$ python -q
>>> import numpy as np
>>> from numpy import linalg as LA
>>> np.set_printoptions(precision=3, suppress=True, linewidth=200, sign=" ")
>>> feats = np.loadtxt("case18.csv", delimiter=",")
>>> feats
array([[ 93.,   9.,  -2., -37.,  32.,  12., -26.,   1.,  36., -21.,   5.,  49., -55.,  69., -30.],
       [  9.,  56., -39.,  -4.,  -9.,  28.,   0.,  -8.,  -6.,  -2.,  31.,  16.,  -9.,   4.,   0.],
       [ -2., -39.,  84.,  -4.,  21., -36.,   0.,  38., -20.,  22.,  35.,  28., -40.,  25.,  22.],
       [-37.,  -4.,  -4., 125., -12., -44.,  23.,   8., -53., -27.,  21., -49.,  17., -46.,  21.],
       [ 32.,  -9.,  21., -12., 171.,  19.,  16., -54., -34., -39.,  31.,  10.,  79.,  70., -56.],
       [ 12.,  28., -36., -44.,  19., 131., -30., -71.,  95.,  18., -25.,  10.,  30., -26.,  -7.],
       [-26.,   0.,   0.,  23.,  16., -30.,  91.,  38., -50.,  32., -20.,  14., -15., -21.,  27.],
       [  1.,  -8.,  38.,   8., -54., -71.,  38., 150., -21.,  -4.,   1.,  32., -94., -22., 118.],
       [ 36.,  -6., -20., -53., -34.,  95., -50., -21., 134.,   8., -57.,   1., -22., -20.,  22.],
       [-21.,  -2.,  22., -27., -39.,  18.,  32.,  -4.,   8., 139.,   5.,  17., -62.,  15., -11.],
       [  5.,  31.,  35.,  21.,  31., -25., -20.,   1., -57.,   5., 129.,  35., -31.,  40., -20.],
       [ 49.,  16.,  28., -49.,  10.,  10.,  14.,  32.,   1.,  17.,  35., 133., -98., -11.,  -8.],
       [-55.,  -9., -40.,  17.,  79.,  30., -15., -94., -22., -62., -31., -98., 199., -14., -32.],
       [ 69.,   4.,  25., -46.,  70., -26., -21., -22., -20.,  15.,  40., -11., -14., 166., -63.],
       [-30.,   0.,  22.,  21., -56.,  -7.,  27., 118.,  22., -11., -20.,  -8., -32., -63., 161.]])
>>> # equal to its transpose
>>> th = np.radians(180)
>>> r_ = np.eye(15)
>>> r_[0, 0] = r_[8, 8] = np.cos(th)
>>> r_[0, 8], r_[8, 0] = -np.sin(th), np.sin(th)
>>> A2 = feats @ r_.T
>>> np.allclose(LA.norm(feats, axis=1), LA.norm(A2, axis=1))
True
>>> print(np.abs(np.diag(LA.qr(feats)[1])) > 1e-9)
[ True  True  True  True  True  True  True  True  True  True  True  True False False False]
>>> round(float(np.abs(LA.eigvals(feats)).max()), 3)
450.291
>>> np.round(np.sort(np.abs(LA.eigvals(feats))), 3) + 0
array([   0.   ,    0.   ,    0.   ,    6.697,   12.391,   14.75 ,   77.494,   98.226,  115.586,  149.247,  155.64 ,  184.681,  334.147,  362.85 ,  450.291])
>>> LA.determinant(feats)
Traceback (most recent call last):
  File "<python-input-15>", line 1, in <module>
    LA.determinant(feats)
    ^^^^^^^^^^^^^^
AttributeError: module 'numpy.linalg' has no attribute 'determinant'
>>> arr = np.loadtxt("w.csv", delimiter=",")
>>> arr
array([[ 0.93, -4.07,  4.17, -0.48, -2.8 ,  1.14,  3.54, -0.67,  0.38,  1.6 ],
       [ 1.25, -6.67,  3.03, -1.43, -6.28,  3.76,  3.8 , -1.31, -1.1 ,  3.5 ],
       [-1.13,  0.33,  4.73,  1.36,  1.65,  0.26,  1.79,  0.89,  0.47,  0.91],
       [ 2.07, -1.87,  2.75, -0.37,  0.33, -1.8 ,  2.73, -0.39,  1.47, -2.51],
       [ 3.9 , -2.04, -5.14, -2.83, -2.41, -4.26, -0.39, -2.44,  2.27, -3.49],
       [-1.58,  5.18, -5.72,  1.11,  3.8 ,  2.06, -4.86,  1.94, -3.28, -2.54],
       [ 0.84, -0.36,  0.92,  0.08,  0.79, -0.12,  0.91,  0.26, -0.07, -1.79],
       [-0.31, -0.6 ,  6.18,  0.91,  1.23, -2.24,  3.09,  0.03,  2.64,  0.89],
       [ 0.71, -2.09,  3.69, -0.11, -0.8 , -0.92,  2.68, -0.49,  1.46,  0.5 ],
       [ 1.2 , -4.  ,  2.36, -1.06, -3.51,  0.24,  2.73, -1.26,  0.87,  1.75]])
>>> # looks like rank 4
>>> A2 = arr / np.sqrt((arr ** 2).mean(axis=1, keepdims=True))
>>> print(A2[5])
[-0.444  1.456 -1.608  0.312  1.068  0.579 -1.366  0.545 -0.922 -0.714]
